% python3 -q
>>> import numpy as np
>>> from numpy import linalg as LA
>>> np.set_printoptions(suppress=True, linewidth=160)
>>> rnd = lambda a: np.round(a, 2) + 0
>>> m1 = np.load("sample5.npy")
>>> m1
array([[ 2,  0,  1,  1, -1,  2],
       [ 5,  3,  4,  4,  2,  5],
       [ 8,  6,  7,  7,  5,  8],
       [ 5,  3,  4,  4,  2,  5]])
>>> U, sv, VT = LA.svd(m1)
>>> rnd(sv)
array([21.95,  2.48,  0.  ,  0.  ])
>>> np.argmax(sv[:-1] / (sv[1:] + 1e-6)) + 1
np.int64(2)
>>> B = U[:, :2] @ np.diag(sv[:2]) @ VT[:2]
>>> print(rnd(LA.norm(m1 - B) / LA.norm(m1)))
0.0
>>> rnd(LA.norm(m1 - B, 2)), rnd(sv[2])
(np.float64(0.0), np.float64(0.0))
>>> np.unique(m1.round(6), axis=0).shape
(3, 6)
>>> rnd(LA.norm(m1))
np.float64(22.09)
>>> print(np.count_nonzero(m1))
23
>>> LA.matrix_rank(m1)
np.int64(2)
>>> m1.mean(axis=0)
array([5., 3., 4., 4., 2., 5.])
>>> m1.sum(axis=0)
array([20, 12, 16, 16,  8, 20])
>>> rng = np.random.default_rng(7126)
>>> ang = np.sort(rng.uniform(-2, 2, 27))
>>> W0 = np.c_[ang, ang ** 2, ang ** 3] @ np.array([[2, 5, -9, 9, 7], [2, -7, 8, 1, 7], [-7, -9, 8, -1, -4]])
>>> print(rnd(W0))
[[ 58.73  32.95 -13.23  -6.1   45.03]
 [ 53.34  28.51 -10.01  -6.5   40.88]
 [ 40.01  17.94  -2.55  -7.34  30.52]
 [ 31.18  11.37   1.84  -7.72  23.57]
 [ 20.1    3.83   6.41  -7.89  14.71]
 [ 18.27   2.7    7.02  -7.87  13.23]
 [ 15.62   1.13   7.79  -7.79  11.08]
 [ 12.41  -0.62   8.53  -7.62   8.45]
 [  6.82  -3.06   8.99  -6.97   3.85]
 [  5.76  -3.39   8.89  -6.76   2.97]
 [  4.94  -3.6    8.75  -6.57   2.3 ]
 [  2.24  -3.87   7.66  -5.6    0.11]
 [  1.55  -3.76   7.11  -5.21  -0.43]
 [  0.56  -3.29   5.86  -4.36  -1.14]
 [ -0.22  -1.96   3.34  -2.67  -1.38]
 [ -0.24  -0.98   1.68  -1.46  -0.95]
 [  0.34   0.58  -1.2    1.46   1.28]
 [  0.41   0.64  -1.38   1.77   1.59]
 [  0.62   0.58  -1.8    2.98   2.86]
 [  0.4   -1.51  -0.76   5.57   5.89]
 [  0.07  -2.72   0.14   6.3    6.77]
 [ -0.98  -5.86   2.65   7.6    8.36]
 [-10.34 -27.04  21.12  11.4   12.29]
 [-13.37 -33.19  26.62  11.97  12.62]
 [-34.52 -73.04  62.61  13.77  11.48]
 [-36.02 -75.76  65.07  13.82  11.27]
 [-43.46 -89.04  77.13  13.99  10.09]]
>>> x0 = np.array([0, 1, 1, 0, 1])
>>> a = np.maximum(W0 @ x0, 0)
>>> rnd(W0.T @ a)
array([11350.26,  4582.6 ,  -190.79, -2016.48,  8991.91])
>>> np.flatnonzero(a > 1e-9)
array([ 0,  1,  2,  3,  4,  5,  6,  7,  8,  9, 10, 11, 12, 13, 16, 17, 18, 19, 20, 21, 22, 23, 24, 25])
>>> rnd(np.tanh(W0 @ x0))
array([ 1.  ,  1.  ,  1.  ,  1.  ,  1.  ,  1.  ,  1.  ,  1.  ,  1.  ,  1.  ,  1.  ,  1.  ,  0.99,  0.89, -0.01, -0.25,  0.58,  0.69,  0.93,  1.  ,  1.  ,
        1.  ,  1.  ,  1.  ,  0.78,  0.53, -0.95])
>>> rnd(W0 * (a > 1e-9)[:, None])
array([[ 58.73,  32.95, -13.23,  -6.1 ,  45.03],
       [ 53.34,  28.51, -10.01,  -6.5 ,  40.88],
       [ 40.01,  17.94,  -2.55,  -7.34,  30.52],
       [ 31.18,  11.37,   1.84,  -7.72,  23.57],
       [ 20.1 ,   3.83,   6.41,  -7.89,  14.71],
       [ 18.27,   2.7 ,   7.02,  -7.87,  13.23],
       [ 15.62,   1.13,   7.79,  -7.79,  11.08],
       [ 12.41,  -0.62,   8.53,  -7.62,   8.45],
       [  6.82,  -3.06,   8.99,  -6.97,   3.85],
       [  5.76,  -3.39,   8.89,  -6.76,   2.97],
       [  4.94,  -3.6 ,   8.75,  -6.57,   2.3 ],
       [  2.24,  -3.87,   7.66,  -5.6 ,   0.11],
       [  1.55,  -3.76,   7.11,  -5.21,  -0.43],
       [  0.56,  -3.29,   5.86,  -4.36,  -1.14],
       [  0.  ,   0.  ,   0.  ,   0.  ,   0.  ],
       [  0.  ,   0.  ,   0.  ,   0.  ,   0.  ],
       [  0.34,   0.58,  -1.2 ,   1.46,   1.28],
       [  0.41,   0.64,  -1.38,   1.77,   1.59],
       [  0.62,   0.58,  -1.8 ,   2.98,   2.86],
       [  0.4 ,  -1.51,  -0.76,   5.57,   5.89],
       [  0.07,  -2.72,   0.14,   6.3 ,   6.77],
       [ -0.98,  -5.86,   2.65,   7.6 ,   8.36],
       [-10.34, -27.04,  21.12,  11.4 ,  12.29],
       [-13.37, -33.19,  26.62,  11.97,  12.62],
       [-34.52, -73.04,  62.61,  13.77,  11.48],
       [-36.02, -75.76,  65.07,  13.82,  11.27],
       [  0.  ,   0.  ,   0.  ,   0.  ,   0.  ]])
>>> np.unique(W0.round(6), axis=0).shape
(27, 5)
>>> W2 = W0[[25, 2]].astype(float)
>>> for _ in range(5):
...     z = LA.norm(W0[:, None] - W2, axis=-1).argmin(axis=1)
...     W2 = np.array([W0[z == j].mean(axis=0) for j in range(2)])
... 
>>> z
array([1, 1, 1, 1, 1, 1, 1, 1, 1, 1, 1, 1, 1, 1, 1, 1, 1, 1, 1, 1, 1, 1, 1, 0, 0, 0, 0])
>>> np.bincount(z)
array([ 4, 23])
>>> np.abs(W2[1] - W2[0]).argmax()
np.int64(1)
>>> rnd(W2)
array([[-31.84, -67.76,  57.86,  13.39,  11.37],
       [ 11.37,   1.68,   3.34,  -2.67,  10.08]])
>>> E = np.load("m.npy")
>>> E
array([[-3.7 ,  0.1 ,  1.2 ],
       [ 1.18, -0.5 , -0.4 ],
       [-0.56, -1.2 ,  0.2 ],
       [-3.62, -0.8 ,  1.2 ],
       [-4.86,  0.6 ,  1.6 ],
       [-1.25,  0.3 ,  0.4 ],
       [ 3.55, -0.4 , -1.2 ],
       [-2.11,  0.  ,  0.7 ],
       [-2.66,  0.6 ,  0.9 ],
       [ 1.27,  0.3 , -0.4 ],
       [ 2.7 , -1.  , -0.9 ],
       [-2.75, -1.  ,  0.9 ],
       [-3.86, -0.5 ,  1.3 ],
       [ 3.34, -0.6 , -1.1 ],
       [ 0.54,  0.1 , -0.2 ],
       [-0.56, -1.6 ,  0.2 ]])
>>> # column 0 dominates
>>> f, r1 = E[5], E[1]
>>> rnd(f @ r1)
np.float64(-1.78)
>>> rnd(f @ f)
np.float64(1.81)
>>> p = (f @ r1) / (f @ f) * f
>>> rnd(p)
array([ 1.23, -0.3 , -0.39])
>>> rnd((r1 - p) @ f)
np.float64(0.0)
>>> LA.matrix_rank(np.outer(f, r1))
np.int64(1)
